$ python3 -q
>>> import numpy as np
>>> from numpy import linalg as LA
>>> np.set_printoptions(precision=2, suppress=True, linewidth=100, sign=" ")
>>> def rnd(a):
...     return np.round(a, 2) + 0
... 
>>> J = np.loadtxt("dump.csv", delimiter=",")
>>> print(J)
[[-0.8  0.1 -0.4]
 [ 1.  -0.6  1.3]
 [-1.3  0.5 -0.1]
 [-0.4 -0.2 -1.2]
 [ 1.5  0.2  0.2]
 [-6.  18.   2. ]
 [-0.2 -0.9  0. ]
 [ 0.3 -0.2  0.3]
 [ 0.6  1.3  1.3]
 [-0.4 -0.6  0.6]
 [-1.4  0.6 -0.2]
 [ 0.   0.5  1.2]
 [-0.3 -1.9  1. ]
 [ 1.  -0.8  0.4]
 [ 1.  -0.5 -0.4]
 [-0.9 -0.5 -1.4]
 [-0.9 -0.7 -0.8]
 [-0.4  0.4 -0.7]
 [-0.6  1.5 -0.9]
 [ 0.2 -0.1 -0.3]
 [ 0.1  0.5  0.1]
 [-1.8 -0.4 -0.6]
 [ 0.3  0.9 -0.9]]
>>> # row 5 dominates
>>> hat = J @ LA.solve(J.T @ J, J.T)
>>> np.allclose(hat @ hat, hat)
True
>>> print(LA.matrix_rank(np.eye(23) - hat))
20
>>> x0 = np.array([2, 0, 3])
>>> y = J @ x0
>>> rnd(LA.lstsq(J, y)[0])
array([ 2.,  0.,  3.])
>>> rng = np.random.default_rng(1997)
>>> y = y + 0.05 * rng.normal(size=23)
>>> print(rnd(y))
[-2.76  5.89 -2.9  -4.38  3.67 -5.96 -0.42  1.55  5.07  1.01 -3.47  3.68  2.54  3.22  0.79 -5.92
 -4.2  -2.87 -3.93 -0.44  0.56 -5.38 -2.12]
>>> coef, *_ = LA.lstsq(J, y)
>>> coef.round()
array([ 2., -0.,  3.])
>>> rnd(J.T @ (y - J @ coef))
array([ 0.,  0.,  0.])
>>> rnd(coef)
array([ 1.99,  0.  ,  3.01])
>>> W0 = np.diag(3 * np.array([-2, 1, 1, -2, -1, -2, -1, 2, 0, 1])) + np.array([[0, 3, 3, 2, 1, 1, 0, 3, 1, 1],
...     [2, 2, 2, 1, 3, 0, 0, 0, 0, 2],
...     [3, 2, 3, 0, 1, 3, 2, 3, 0, 2],
...     [2, 1, 2, 3, 1, 1, 1, 0, 2, 3],
...     [0, 3, 3, 3, 3, 3, 1, 0, 0, 1],
...     [1, 0, 3, 2, 2, 3, 2, 1, 1, 2],
...     [2, 3, 0, 0, 3, 3, 2, 1, 3, 3],
...     [0, 2, 0, 0, 2, 0, 2, 1, 0, 1],
...     [2, 1, 0, 3, 0, 3, 1, 0, 3, 1],
...     [1, 0, 1, 3, 1, 2, 3, 1, 0, 3]])
>>> print(W0)
[[-6  3  3  2  1  1  0  3  1  1]
 [ 2  5  2  1  3  0  0  0  0  2]
 [ 3  2  6  0  1  3  2  3  0  2]
 [ 2  1  2 -3  1  1  1  0  2  3]
 [ 0  3  3  3  0  3  1  0  0  1]
 [ 1  0  3  2  2 -3  2  1  1  2]
 [ 2  3  0  0  3  3 -1  1  3  3]
 [ 0  2  0  0  2  0  2  7  0  1]
 [ 2  1  0  3  0  3  1  0  3  1]
 [ 1  0  1  3  1  2  3  1  0  6]]
>>> Y = W0 / LA.norm(W0, axis=1, keepdims=True)
>>> G = Y @ Y.T
>>> rnd(np.degrees(np.arccos(np.clip(G[0, 3], -1, 1))))
np.float64(92.33)
>>> np.argwhere(np.triu(np.abs(G) > 0.95, 1))
array([], shape=(0, 2), dtype=int64)
